$ python -q
>>> import numpy as np
>>> from numpy import linalg as LA
>>> np.set_printoptions(precision=2, suppress=True, linewidth=200, sign=" ")
>>> rd = lambda a: np.round(a, 2) + 0
>>> rng = np.random.default_rng(60615)
>>> th = np.sort(rng.uniform(-2, 2, 17))
>>> F = np.c_[th, th ** 2, th ** 3] @ np.array([[0, 1, 0], [0, 0, 1], [1, 1, 0]])
>>> print(rd(F))
[[ -8.   -10.     4.  ]
 [ -2.65  -4.04   1.92]
 [ -2.24  -3.55   1.71]
 [ -1.18  -2.23   1.11]
 [ -0.96  -1.95   0.97]
 [ -0.36  -1.06   0.5 ]
 [ -0.35  -1.05   0.49]
 [ -0.18  -0.75   0.32]
 [ -0.01  -0.19   0.04]
 [  0.    -0.15   0.02]
 [  0.     0.01   0.  ]
 [  0.     0.1    0.01]
 [  0.1    0.56   0.22]
 [  1.4    2.52   1.25]
 [  2.36   3.69   1.77]
 [  6.31   8.16   3.42]
 [  7.58   9.54   3.86]]
>>> z = F[:, 1] > np.median(F[:, 1])
>>> f = F[z].mean(axis=0) - F[~z].mean(axis=0)
>>> print(((F - F.mean(axis=0)) @ f > 0).astype(int))
[ 0  0  0  0  0  0  0  0  0  0  0  1  1  1  1  1  1]
>>> print(rd((((F - F.mean(axis=0)) @ f > 0) == z).mean()))
0.88
>>> print(np.argsort(-np.abs(f).round(6), kind="stable"))
[ 1  0  2]
>>> z = rng.permutation(3)
>>> B = F[:, z] * rng.choice([-1, 1], 3)
>>> print(rd(B))
[[ -8.     4.   -10.  ]
 [ -2.65   1.92  -4.04]
 [ -2.24   1.71  -3.55]
 [ -1.18   1.11  -2.23]
 [ -0.96   0.97  -1.95]
 [ -0.36   0.5   -1.06]
 [ -0.35   0.49  -1.05]
 [ -0.18   0.32  -0.75]
 [ -0.01   0.04  -0.19]
 [  0.     0.02  -0.15]
 [  0.     0.     0.01]
 [  0.     0.01   0.1 ]
 [  0.1    0.22   0.56]
 [  1.4    1.25   2.52]
 [  2.36   1.77   3.69]
 [  6.31   3.42   8.16]
 [  7.58   3.86   9.54]]
>>> Uu, _, VT = LA.svd(F.T @ B)
>>> print(rd(Uu @ VT))
[[ 1.  0.  0.]
 [ 0.  0.  1.]
 [ 0.  1.  0.]]
>>> print(rd(LA.lstsq(F, B)[0]))
[[ 1.  0.  0.]
 [ 0.  0.  1.]
 [ 0.  1.  0.]]
